% ipython --no-banner

In [1]: import numpy as np

In [2]: np.set_printoptions(precision=3, suppress=True, linewidth=140, floatmode="fixed")

In [3]: M = np.loadtxt("block0.csv", delimiter=",")

In [4]: M
Out[4]: 
array([[ 17.091,  16.901,   8.904, -12.993,   5.398],
       [ 14.101,  15.932,   6.694, -12.529,   5.322],
       [ 11.088,  -1.087,   9.695,   2.504,  -1.658],
       [-11.401,  -0.637,  -9.403,  -0.986,   1.013],
       [-15.009,  -4.995, -11.034,   2.525,  -0.499],
       [ -9.624,   9.590, -11.199,  -9.985,   5.189],
       [ 26.688,   7.325,  20.097,  -3.022,   0.181],
       [ -2.066, -11.888,   2.086,  10.499,  -4.906],
       [ 20.704,  21.279,  10.465, -16.476,   6.906],
       [-10.508, -11.472,  -5.100,   8.949,  -3.806],
       [-24.876, -13.114, -16.721,   8.479,  -2.907],
       [ -3.602,  11.594,  -6.794, -11.035,   5.414],
       [ 29.401,  22.579,  17.429, -16.497,   6.495],
       [-16.191,   4.187, -15.028,  -6.001,   3.640],
       [ 20.075,   1.882,  16.261,   1.048,  -1.400],
       [ 16.449,  -2.533,  14.696,   4.496,  -2.927],
       [-25.794, -18.187, -15.792,  13.031,  -5.007],
       [ 21.609,  10.429,  14.814,  -6.485,   2.079],
       [-18.929, -11.115, -12.317,   7.471,  -2.688],
       [-25.816, -18.190, -15.808,  12.953,  -5.022],
       [ 10.769,  13.190,   4.803, -10.490,   4.513],
       [ -2.093,   4.117,  -3.087,  -3.997,   1.990],
       [ 12.292, -10.274,  13.693,  11.012,  -5.811],
       [-26.679,  -7.303, -20.103,   3.011,  -0.234],
       [  2.379,  13.609,  -2.416, -11.994,   5.581],
       [  9.011,   3.020,   6.577,  -1.489,   0.302]])

In [5]: Uu, sig, Vh = np.linalg.svd(M)

In [6]: np.argmax(sig[:-1] / (sig[1:] + 1e-6)) + 1
Out[6]: np.int64(2)

In [7]: other = Uu[:, :2] @ np.diag(sig[:2]) @ Vh[:2]

In [8]: round(np.linalg.norm(M - other, 2), 3), np.round(sig[2], 3)
Out[8]: (np.float64(0.108), np.float64(0.108))

In [9]: np.linalg.matrix_rank(M, rtol=0.05)
Out[9]: np.int64(2)

In [10]: round(float(np.linalg.norm(M - other) / np.linalg.norm(M)), 3)
Out[10]: 0.001
